% ipython --no-banner

In [1]: import numpy as np

In [2]: import numpy.linalg as la

In [3]: np.set_printoptions(precision=2, suppress=True, linewidth=160)

In [4]: def rd(a):
   ...:     return np.round(a, 2) + 0
   ...: 

In [5]: F = np.loadtxt("arr.csv", delimiter=",")

In [6]: print(F)
[[ 1.4  1.8 -1.4]
 [-0.1 -1.4 -0.9]
 [ 0.8  1.   0.4]
 [-0.4 -0.3  0.3]]

In [7]: ang = np.radians(90)

In [8]: r_ = np.eye(3)

In [9]: r_[0, 0] = r_[1, 1] = np.cos(ang)

In [10]: r_[0, 1], r_[1, 0] = -np.sin(ang), np.sin(ang)

In [11]: print(rd(r_))
[[ 0. -1.  0.]
 [ 1.  0.  0.]
 [ 0.  0.  1.]]

In [12]: other = F @ r_.T

In [13]: print(rd(la.svd(F, compute_uv=False)), rd(la.svd(other, compute_uv=False)))
[3.   1.7  0.45] [3.   1.7  0.45]

In [14]: x0 = np.array([-2, -7, -5])

In [15]: print(rd(np.einsum("ij,j->i", F, x0)))
[ -8.4  14.5 -10.6   1.4]

In [16]: print(rd(F @ (2 * x0)))
[-16.8  29.  -21.2   2.8]

In [17]: print((F @ x0).argmax())
1

In [18]: print(F @ np.ones(3))
[ 1.8 -2.4  2.2 -0.4]

In [19]: print(rd(la.svd(F, compute_uv=False)))
[3.   1.7  0.45]

In [20]: print(rd(F - F[0]))
[[ 0.   0.   0. ]
 [-1.5 -3.2  0.5]
 [-0.6 -0.8  1.8]
 [-1.8 -2.1  1.7]]

In [21]: print(rd(np.diff(F, axis=0)))
[[-1.5 -3.2  0.5]
 [ 0.9  2.4  1.3]
 [-1.2 -1.3 -0.1]]

In [22]: F[:, 3]
Traceback (most recent call last):
  Cell In[22], line 1
    F[:, 3]
IndexError: index 3 is out of bounds for axis 1 with size 3


In [23]: K = np.loadtxt("m.csv", delimiter=",")

In [24]: print(K)
[[ -6.  -3.  -6.   0.   0.   0.]
 [ -3.  -6.  -3.   0.   0.   0.]
 [ -6.  -6.  -3.   0.   0.   0.]
 [  4.   2.   4. -10.  -5. -10.]
 [  2.   4.   2.  -5. -10.  -5.]
 [  4.   4.   2. -10. -10.  -5.]]

In [25]: f = np.array([0, 0, 2, 1, 1, 2])

In [26]: other = K + np.outer(f, np.eye(6)[3])

In [27]: print(la.matrix_rank(la.inv(other) - la.inv(K), tol=1e-8))
1

In [28]: x0 = np.array([9, 3, -1, 5, -5, 3])

In [29]: a = np.maximum(K @ x0, 0)

In [30]: print(np.flatnonzero(a > 1e-9))
[4 5]

In [31]: x0 = np.array([1, 0, 2, 0, 1, 3])

In [32]: y = K @ x0

In [33]: b, lr = np.zeros(6), 1 / la.norm(K, 2) ** 2

In [34]: for i in range(50):
    ...:     b -= lr * K.T @ (K @ b - y)
    ...:     if i % 10 == 0: print(i, round(la.norm(K @ b - y), 2))
    ...: 
0 24.78
10 6.73
20 5.75
30 5.06
40 4.48

In [35]: print(rd(la.cond(K)))
18.63

In [36]: print(rd(b))
[1.37 0.34 1.12 0.93 0.99 1.82]
